% ipython --no-banner

In [1]: import numpy as np

In [2]: import numpy.linalg as la

In [3]: np.set_printoptions(precision=2, suppress=True, linewidth=120, sign=" ")

In [4]: tidy = lambda a: np.round(a, 2) + 0

In [5]: X = np.load("sample2.npy")

In [6]: print(X)
[[ 3.07 15.04  0.05  6.   24.05 17.  ]
 [ 1.97  9.03 -0.02  7.99 15.08 12.09]
 [ 1.    6.11  0.03  4.01 15.01  8.99]
 [ 1.97 11.01  0.05  1.99 18.99 11.99]
 [ 1.84  8.99 -0.04  8.02 14.94 12.  ]]

In [7]: other = X / la.norm(X, axis=1, keepdims=True)

In [8]: cov = other @ other.T

In [9]: print(np.argwhere(np.triu(np.abs(cov) > 0.95, 1)))
[[ 0  1]
 [ 0  2]
 [ 0  3]
 [ 0  4]
 [ 1  2]
 [ 1  3]
 [ 1  4]
 [ 2  3]
 [ 2  4]
 [ 3  4]]

In [10]: print((cov - 2 * np.eye(5)).round(6).argmax(axis=1))
[ 3  4  0  0  1]

In [11]: print(tidy(la.norm(other, axis=1)))
[ 1.  1.  1.  1.  1.]

In [12]: print(tidy(np.degrees(np.arccos(np.clip(cov[4, 3], -1, 1)))))
17.15

In [13]: print(tidy(cov))
[[ 1.    0.98  0.99  0.99  0.98]
 [ 0.98  1.    0.98  0.96  1.  ]
 [ 0.99  0.98  1.    0.98  0.98]
 [ 0.99  0.96  0.98  1.    0.96]
 [ 0.98  1.    0.98  0.96  1.  ]]

In [14]: Uu, s, Vt = la.svd(X)

In [15]: print(np.argmax(s[:-1] / (s[1:] + 1e-6)) + 1)
3

In [16]: other = Uu[:, :3] @ np.diag(s[:3]) @ Vt[:3]

In [17]: print(tidy(np.abs(X - other).max()))
0.08

In [18]: print(tidy(la.norm(X - other) / la.norm(X)))
0.0

In [19]: blk = np.stack([X, 3 * X, X[::-1]])

In [20]: print(la.matrix_rank(blk))
[ 5  5  5]

In [21]: print(tidy(la.norm(blk, axis=(1, 2))))
[  56.32  168.95   56.32]

In [22]: print(la.matrix_rank(blk.reshape(3, -1)))
2

In [23]: print((blk @ X.T).shape)
(3, 5, 5)

In [24]: x0 = np.array([1, -1, -1, 0, -1, -1])

In [25]: h = np.maximum(X @ x0, 0)

In [26]: print(np.maximum(X @ (3 * x0), 0))
[ 0.  0.  0.  0.  0.]

In [27]: print(np.flatnonzero(h > 1e-9))
[]

In [28]: E, _ = la.qr(np.array([[-1.3, 1.1, -1.0], [1.2, -0.1, 1.2], [0.9, 2.2, -1.2]]))

In [29]: print(tidy(E))
[[-0.65 -0.51 -0.56]
 [ 0.6   0.09 -0.79]
 [ 0.45 -0.86  0.24]]

In [30]: print(tidy(la.pinv(E)))
[[-0.65  0.6   0.45]
 [-0.51  0.09 -0.86]
 [-0.56 -0.79  0.24]]

In [31]: print(tidy(E[:, 0] @ E[:, 2]))
0.0
